$ python3 -q
>>> import numpy as np
>>> from numpy import linalg as LA
>>> np.set_printoptions(precision=4, suppress=True, linewidth=140)
>>> F = np.loadtxt("data.csv", delimiter=",")
>>> F
array([[-4.,  3.,  4.],
       [-2., -4., -1.],
       [ 5.,  3., -1.]])
>>> Y = F / LA.norm(F, axis=1, keepdims=True)
>>> C2 = Y @ Y.T
>>> np.round(np.degrees(np.arccos(np.clip(C2[2, 1], -1, 1))), 4)
np.float64(140.7685)
>>> C2
array([[ 1.    , -0.2726, -0.396 ],
       [-0.2726,  1.    , -0.7746],
       [-0.396 , -0.7746,  1.    ]])
>>> print((C2 - 2 * np.eye(3)).round(6).argmax(axis=1))
[1 0 0]
>>> print((np.abs(C2) > 0.9).astype(int))
[[1 0 0]
 [0 1 0]
 [0 0 1]]
>>> evals, V = LA.eigh(C2)
>>> vec = np.array([-5, -5, 0])
>>> V * np.maximum(evals, 0) @ V.T
array([[ 1.    , -0.2726, -0.396 ],
       [-0.2726,  1.    , -0.7746],
       [-0.396 , -0.7746,  1.    ]])
>>> print(np.round(vec @ C2 @ vec / (vec @ vec), 4), round(evals[0], 4), round(evals[-1], 4))
0.7274 0.0008 1.7864
>>> round(np.abs(C2).sum(axis=1).max(), 4), round(float(np.abs(evals).max()), 4)
(np.float64(2.1706), 1.7864)
>>> V * np.abs(evals) @ V.T
array([[ 1.    , -0.2726, -0.396 ],
       [-0.2726,  1.    , -0.7746],
       [-0.396 , -0.7746,  1.    ]])
>>> r0 = np.array([1, -2, 2])
>>> Y = F + np.outer(r0, np.eye(3)[1])
>>> LA.matrix_rank(Y - F)
np.int64(1)
>>> Y
array([[-4.,  4.,  4.],
       [-2., -6., -1.],
       [ 5.,  5., -1.]])
>>> round(float(LA.det(Y) / LA.det(F)), 4), round(float(1 + LA.solve(F, r0)[1]), 4)
(1.1429, 1.1429)
>>> Q, Rm = LA.qr(Y)
>>> np.allclose(Rm.T @ Rm, Y.T @ Y)
True
>>> print(np.round(abs(Rm[0, 0]), 4), round(float(LA.norm(Y[:, 0])), 4))
6.7082 6.7082
>>> Q.shape, Rm.shape
((3, 3), (3, 3))
>>> np.abs(np.diag(Rm))
array([6.7082, 8.1976, 0.1455])
>>> np.round(np.trace(Q @ Q.T), 4)
np.float64(3.0)
>>> Q @ Rm
array([[-4.,  4.,  4.],
       [-2., -6., -1.],
       [ 5.,  5., -1.]])
>>> evals, V = LA.eig(F)
>>> np.sort(LA.eigvals(F.T))
array([-7.    , -2.4142,  0.4142])
>>> np.round(F @ V[:, 0] - evals[0] * V[:, 0], 4) + 0
array([0., 0., 0.])
>>> np.sort(LA.eigvals(F @ F))
array([ 0.1716,  5.8284, 49.    ])
>>> round(np.prod(evals), 4)
np.float64(7.0)
>>> arr = np.array([[1, -1, 1, -1, -1, 1, -1, 1],
...     [1, 1, -1, -1, 1, 1, -1, -1],
...     [1, -1, -1, 1, -1, 1, 1, -1]])
>>> Y = np.array([[1, 3],
...     [0, 0],
...     [-2, -1],
...     [1, -2],
...     [-2, 2],
...     [-1, -1],
...     [-2, 0],
...     [-3, -3]])
>>> LA.matrix_rank(np.vstack([arr, Y.T]))
np.int64(5)
>>> print(arr @ Y)
[[-2 -2]
 [ 4 10]
 [ 6  2]]
>>> np.einsum("ij,ij->i", arr, arr)
array([8, 8, 8])
>>> np.einsum("ik,kj->ij", arr, Y)
array([[-2, -2],
       [ 4, 10],
       [ 6,  2]])
>>> LA.matrix_rank(arr @ Y)
np.int64(2)
>>> Y = arr / np.sqrt((arr ** 2).mean(axis=1, keepdims=True))
>>> print(LA.matrix_rank(Y) == LA.matrix_rank(arr))
True
>>> arr - arr.mean(axis=1, keepdims=True)
array([[ 1., -1.,  1., -1., -1.,  1., -1.,  1.],
       [ 1.,  1., -1., -1.,  1.,  1., -1., -1.],
       [ 1., -1., -1.,  1., -1.,  1.,  1., -1.]])
>>> Y[0]
array([ 1., -1.,  1., -1., -1.,  1., -1.,  1.])
>>> round(LA.norm(arr), 4)
np.float64(4.899)
>>> np.diff(arr, axis=0)
array([[ 0,  2, -2,  0,  2,  0,  0, -2],
       [ 0, -2,  0,  2, -2,  0,  2,  0]])
>>> print(LA.matrix_rank(arr))
3
>>> arr.shape
(3, 8)
>>> arr.sum(axis=0)
array([ 3, -1, -1, -1, -1,  3, -1, -1])
>>> M = np.array([[0.1, -0.5, 0.6, 0.5],
...     [-0.6, -0.3, 0.4, -0.5],
...     [0.5, 1.8, -1.8, 1.1],
...     [0.0, 0.2, -0.5, 1.5]])
>>> rng = np.random.default_rng(90)
>>> M[0] = M[1] + 0.3 * rng.normal(size=4)
>>> M
array([[-0.0557, -0.4435,  0.3672, -0.3431],
       [-0.6   , -0.3   ,  0.4   , -0.5   ],
       [ 0.5   ,  1.8   , -1.8   ,  1.1   ],
       [ 0.    ,  0.2   , -0.5   ,  1.5   ]])
>>> Q = M.astype(float).copy()
>>> for j in range(4):
...     Q[:, j] -= Q[:, :j] @ (Q[:, :j].T @ Q[:, j])
...     Q[:, j] /= LA.norm(Q[:, j])
... 
>>> np.round(Q.T @ Q, 4) + 0
array([[1., 0., 0., 0.],
       [0., 1., 0., 0.],
       [0., 0., 1., 0.],
       [0., 0., 0., 1.]])
>>> np.round(Q.T @ M, 4) + 0
array([[ 0.783 ,  1.4108, -1.482 ,  1.1099],
       [ 0.    ,  1.2555, -1.2202,  0.8094],
       [ 0.    ,  0.    ,  0.3154, -1.3421],
       [ 0.    ,  0.    ,  0.    ,  0.3733]])
>>> Q, Rm = LA.qr(M)
>>> print(np.round(Q.T @ Q, 4) + 0)
[[1. 0. 0. 0.]
 [0. 1. 0. 0.]
 [0. 0. 1. 0.]
 [0. 0. 0. 1.]]
>>> Q.shape, Rm.shape
((4, 4), (4, 4))
>>> np.allclose(Rm.T @ Rm, M.T @ M)
True
>>> Q @ Rm
array([[-0.0557, -0.4435,  0.3672, -0.3431],
       [-0.6   , -0.3   ,  0.4   , -0.5   ],
       [ 0.5   ,  1.8   , -1.8   ,  1.1   ],
       [ 0.    ,  0.2   , -0.5   ,  1.5   ]])
>>> np.abs(np.diag(Rm))
array([0.783 , 1.2555, 0.3154, 0.3733])
>>> print(Rm)
[[ 0.783   1.4108 -1.482   1.1099]
 [ 0.     -1.2555  1.2202 -0.8094]
 [ 0.      0.      0.3154 -1.3421]
 [ 0.      0.      0.      0.3733]]
>>> Y = M / LA.norm(M, axis=1, keepdims=True)
>>> C2 = Y @ Y.T
>>> print(C2)
[[ 1.      0.7774 -0.9838 -0.7342]
 [ 0.7774  1.     -0.8075 -0.6834]
 [-0.9838 -0.8075  1.      0.648 ]
 [-0.7342 -0.6834  0.648   1.    ]]
>>> LA.norm(Y, axis=1)
array([1., 1., 1., 1.])
>>> theta = np.radians(120)
>>> Rm = np.eye(4)
>>> Rm[1, 1] = Rm[2, 2] = np.cos(theta)
>>> Rm[1, 2], Rm[2, 1] = -np.sin(theta), np.sin(theta)
>>> Rm
array([[ 1.   ,  0.   ,  0.   ,  0.   ],
       [ 0.   , -0.5  , -0.866,  0.   ],
       [ 0.   ,  0.866, -0.5  ,  0.   ],
       [ 0.   ,  0.   ,  0.   ,  1.   ]])
>>> Y = M @ Rm.T
>>> np.abs(Y - M).max(axis=0)
array([0.    , 1.1412, 4.2588, 0.    ])
>>> round(float(LA.det(Rm)), 4), np.round(np.trace(Rm), 4)
(1.0, np.float64(1.0))
>>> np.sort(np.abs(LA.eigvals(M)))
array([0.1353, 0.2919, 1.353 , 2.1653])
>>> (M + M.T) / 2
array([[-0.0557, -0.5217,  0.4336, -0.1715],
       [-0.5217, -0.3   ,  1.1   , -0.15  ],
       [ 0.4336,  1.1   , -1.8   ,  0.3   ],
       [-0.1715, -0.15  ,  0.3   ,  1.5   ]])
>>> round(np.abs(LA.eigvals(M)).max(), 4)
np.float64(2.1653)
>>> K = np.array([[3, 2, -1], [2, 2, 3], [1, 0, -3]])
>>> K[:, 2] = -1 * K[:, 0]
>>> K
array([[ 3,  2, -3],
       [ 2,  2, -2],
       [ 1,  0, -1]])
>>> # rows and columns are dependent
>>> np.round(K @ LA.pinv(K) @ K, 4) + 0
array([[ 3.,  2., -3.],
       [ 2.,  2., -2.],
       [ 1.,  0., -1.]])
>>> blk = np.stack([K, 5 * K, K[::-1]])
>>> np.einsum("bij,cij->bc", blk, blk)
array([[ 36, 180,  24],
       [180, 900, 120],
       [ 24, 120,  36]])
>>> blk.shape
(3, 3, 3)
>>> np.round(LA.det(blk), 4) + 0
array([0., 0., 0.])
>>> print(LA.matrix_rank(blk))
[2 2 2]
>>> basis = np.array([[0, -1, 1], [2, 0, -1]])
>>> W0 = np.repeat(basis, 10 // 2, axis=0)
>>> W0 = W0 + 0.1 * rng.normal(size=W0.shape)
>>> print(W0)
[[-0.0313 -0.9993  1.1757]
 [ 0.1201 -0.9351  1.0004]
 [ 0.0118 -0.8411  1.0057]
 [ 0.0636 -0.9357  0.9397]
 [ 0.1334 -1.0798  1.0138]
 [ 1.7643  0.1375 -0.9392]
 [ 1.9496 -0.1942 -0.9581]
 [ 2.0252 -0.0563 -1.1093]
 [ 2.1401  0.1228 -1.1398]
 [ 1.8748 -0.0494 -0.951 ]]
>>> vec = np.array([2, 1, -1])
>>> y = W0 @ vec
>>> LA.solve(W0.T @ W0, W0.T @ y)
array([ 2.,  1., -1.])
>>> LA.lstsq(W0, y)[0]
array([ 2.,  1., -1.])
>>> y
array([-2.2377, -1.6953, -1.8232, -1.7481, -1.8268,  4.6052,  4.6631,  5.1034,  5.5427,  4.6513])
>>> y = y + 0.05 * rng.normal(size=10)
>>> y
array([-2.307 , -1.71  , -1.7819, -1.7694, -1.8437,  4.6589,  4.6074,  5.0781,  5.5838,  4.5252])
>>> beta, *_ = LA.lstsq(W0, y)
>>> beta
array([ 2.1347,  1.3232, -0.7244])
>>> round(float(LA.norm(y - W0 @ beta)), 4)
0.1397
>>> U, sv, VT = LA.svd(W0)
>>> print(np.argmax(sv[:-1] / (sv[1:] + 1e-6)) + 1)
2
>>> print(sv)
[5.0729 2.935  0.1935]
>>> Y = U[:, :2] @ np.diag(sv[:2]) @ VT[:2]
>>> round(float(LA.norm(W0 - Y, 2)), 4), np.round(sv[2], 4)
(0.1935, np.float64(0.1935))
>>> LA.matrix_rank(W0, rtol=0.05)
np.int64(2)
>>> np.round(LA.norm(W0 - Y) / LA.norm(W0), 4)
np.float64(0.033)
>>> print(LA.matrix_rank(Y))
2
>>> proj = W0 @ LA.solve(W0.T @ W0, W0.T)
>>> np.diag(proj)
array([0.273 , 0.2118, 0.2563, 0.2058, 0.3321, 0.3857, 0.4144, 0.3249, 0.4101, 0.1859])
>>> np.allclose(proj @ proj, proj)
True
>>> proj @ W0[:, 1]
array([-0.9993, -0.9351, -0.8411, -0.9357, -1.0798,  0.1375, -0.1942, -0.0563,  0.1228, -0.0494])
>>> basis = W0[[3, 5]].astype(float)
>>> for _ in range(4):
...     z = LA.norm(W0[:, None] - basis, axis=-1).argmin(axis=1)
...     basis = np.array([W0[z == j].mean(axis=0) for j in range(2)])
... 
>>> z
array([0, 0, 0, 0, 0, 1, 1, 1, 1, 1])
>>> print(basis[1] - basis[0])
[ 1.8913  0.9503 -2.0465]
>>> np.bincount(z)
array([5, 5])
>>> basis
array([[ 0.0595, -0.9582,  1.027 ],
       [ 1.9508, -0.0079, -1.0195]])
>>> X = np.loadtxt("dump.csv", delimiter=",")
>>> X
array([[ 0.5814,  0.6977, -0.4186],
       [ 0.6977, -0.1628,  0.6977],
       [-0.4186,  0.6977,  0.5814]])
>>> vec = np.array([-2, 3, 2])
>>> y = X @ vec
>>> beta, lr = np.zeros(3), 1 / LA.norm(X, 2) ** 2
>>> for i in range(8):
...     beta -= lr * X.T @ (X @ beta - y)
...     if i % 2 == 0: print(i, round(LA.norm(X @ beta - y), 4))
... 
0 0.0
2 0.0
4 0.0
6 0.0
>>> print(beta)
[-2.  3.  2.]
>>> Y = LA.inv(X)
>>> Y
array([[ 0.5814,  0.6977, -0.4186],
       [ 0.6977, -0.1628,  0.6977],
       [-0.4186,  0.6977,  0.5814]])
>>> np.round(X @ Y, 4) + 0
array([[1., 0., 0.],
       [0., 1., 0.],
       [0., 0., 1.]])
>>> np.round(LA.cond(X), 4)
np.float64(1.0)
>>> round(float(LA.slogdet(X)[0]), 4)
-1.0
>>> (np.abs(Y) > 1e-9).astype(int)
array([[1, 1, 1],
       [1, 1, 1],
       [1, 1, 1]])
>>> print(LA.det(X) * Y)
[[-0.5814 -0.6977  0.4186]
 [-0.6977  0.1628 -0.6977]
 [ 0.4186 -0.6977 -0.5814]]
>>> [round(float(LA.det(Y[:i, :i])), 2) + 0 for i in range(1, 4)]
[0.58, -0.58, -1.0]
>>> vec = np.array([2, 3, 0, 0])
>>> LA.norm(M @ vec) <= LA.norm(M, 2) * LA.norm(vec) + 1e-9
np.True_
>>> np.einsum("ij,j->i", M, vec)
array([-1.4417, -2.1   ,  6.4   ,  0.6   ])
>>> M @ np.ones(4)
array([-0.475, -1.   ,  1.6  ,  1.2  ])
>>> evals, V = LA.eigh(X)
>>> vec = np.array([0, 1, -1])
>>> round(vec @ X @ vec / (vec @ vec), 4), np.round(evals[0], 4), evals[-1]
(np.float64(-0.4884), np.float64(-1.0), np.float64(1.0))
>>> print(V * np.maximum(evals, 0) @ V.T)
[[ 0.7907  0.3488 -0.2093]
 [ 0.3488  0.4186  0.3488]
 [-0.2093  0.3488  0.7907]]
>>> print(np.round(np.abs(X).sum(axis=1).max(), 4), round(np.abs(evals).max(), 4))
1.6977 1.0
>>> print(np.round(vec @ X @ vec, 4))
-0.9767
>>> A = np.array([[0.0, -3.0, -3.0], [-3.0, 0.0, 0.0], [-3.0, 0.0, 0.0]])
>>> # rows and columns are dependent
>>> Y = A + rng.integers(-2, 3, (3, 2)) @ rng.integers(-2, 3, (2, 3))
>>> Y
array([[-2., -1., -3.],
       [-9.,  2., -4.],
       [-2.,  1.,  2.]])
>>> np.abs(Y - A).sum(axis=1)
array([ 4., 12.,  4.])
>>> Y - A
array([[-2.,  2.,  0.],
       [-6.,  2., -4.],
       [ 1.,  1.,  2.]])
>>> print(np.round(LA.svd(Y - A, compute_uv=False), 4) + 0)
[7.9473 2.6153 0.    ]
>>> feats = np.array([[1, 1], [-2, 1], [-2, -2], [2, 2]])
>>> feats[:, 1] = -3 * feats[:, 0]
>>> feats
array([[ 1, -3],
       [-2,  6],
       [-2,  6],
       [ 2, -6]])
>>> # null space of dimension 1
>>> Y = feats[0, 0] * feats[1:] - np.outer(feats[1:, 0], feats[0])
>>> Y
array([[0, 0],
       [0, 0],
       [0, 0]])
>>> feats[:, 0] / feats[0, 0]
array([ 1., -2., -2.,  2.])
>>> np.flatnonzero(~Y.round(6).any(axis=1))
array([0, 1, 2])
>>> r0, g = feats[1], feats[2]
>>> r0 @ g
np.int64(40)
>>> print(r0 @ r0)
40
>>> p = (r0 @ g) / (r0 @ r0) * r0
>>> g - p
array([0., 0.])
